$ python -q
>>> import numpy as np
>>> np.set_printoptions(suppress=True, linewidth=200)
>>> def tidy(a):
...     return np.round(a, 3) + 0
... 
>>> F = np.loadtxt("out3.csv", delimiter=",")
>>> F
array([[-0.639, -2.276,  3.595],
       [-0.236, -0.231,  2.8  ],
       [ 0.71 ,  3.953,  1.269],
       [-0.175, -1.787, -2.021],
       [-0.26 , -0.177,  2.807],
       [-0.535, -2.206,  2.203],
       [-0.382, -2.093,  0.743],
       [-0.923, -4.167,  2.958],
       [ 0.586,  2.223, -2.206],
       [ 0.649,  2.367, -3.611],
       [ 0.509,  3.961,  1.163],
       [-0.159, -0.202,  2.695],
       [-0.329, -2.063,  0.783],
       [ 0.206,  0.089, -1.397],
       [ 0.274,  1.918,  2.038],
       [ 0.198,  0.158, -2.81 ],
       [ 0.261,  2.028,  0.682],
       [ 0.596,  4.137, -0.223],
       [ 0.193,  0.04 , -1.413],
       [-0.168, -1.871, -2.029],
       [-0.901, -4.339,  2.969],
       [-0.288, -2.016, -0.528],
       [-0.211, -0.247,  2.791],
       [-0.597, -2.235,  3.615],
       [ 0.047,  0.027, -1.372],
       [ 0.226,  1.872,  1.98 ]])
>>> T = np.stack([F, -2 * F, F[::-1]])
>>> np.linalg.matrix_rank(T)
array([3, 3, 3])
>>> (T @ F.T).shape
(3, 26, 26)
>>> tidy(np.einsum("bij,cij->bc", T, T))
array([[ 278.634, -557.267,   32.464],
       [-557.267, 1114.534,  -64.929],
       [  32.464,  -64.929,  278.634]])
>>> cent = F[[11, 7]].astype(float)
>>> for _ in range(5):
...     labels = np.linalg.norm(F[:, None] - cent, axis=-1).argmin(axis=1)
...     cent = np.array([F[labels == j].mean(axis=0) for j in range(2)])
... 
>>> labels
array([1, 1, 0, 0, 1, 1, 1, 1, 0, 0, 0, 1, 1, 0, 0, 0, 0, 0, 0, 0, 1, 1, 1, 1, 0, 0])
>>> tidy(cent[1] - cent[0])
array([-0.749, -3.22 ,  2.997])
>>> np.bincount(labels)
array([14, 12])
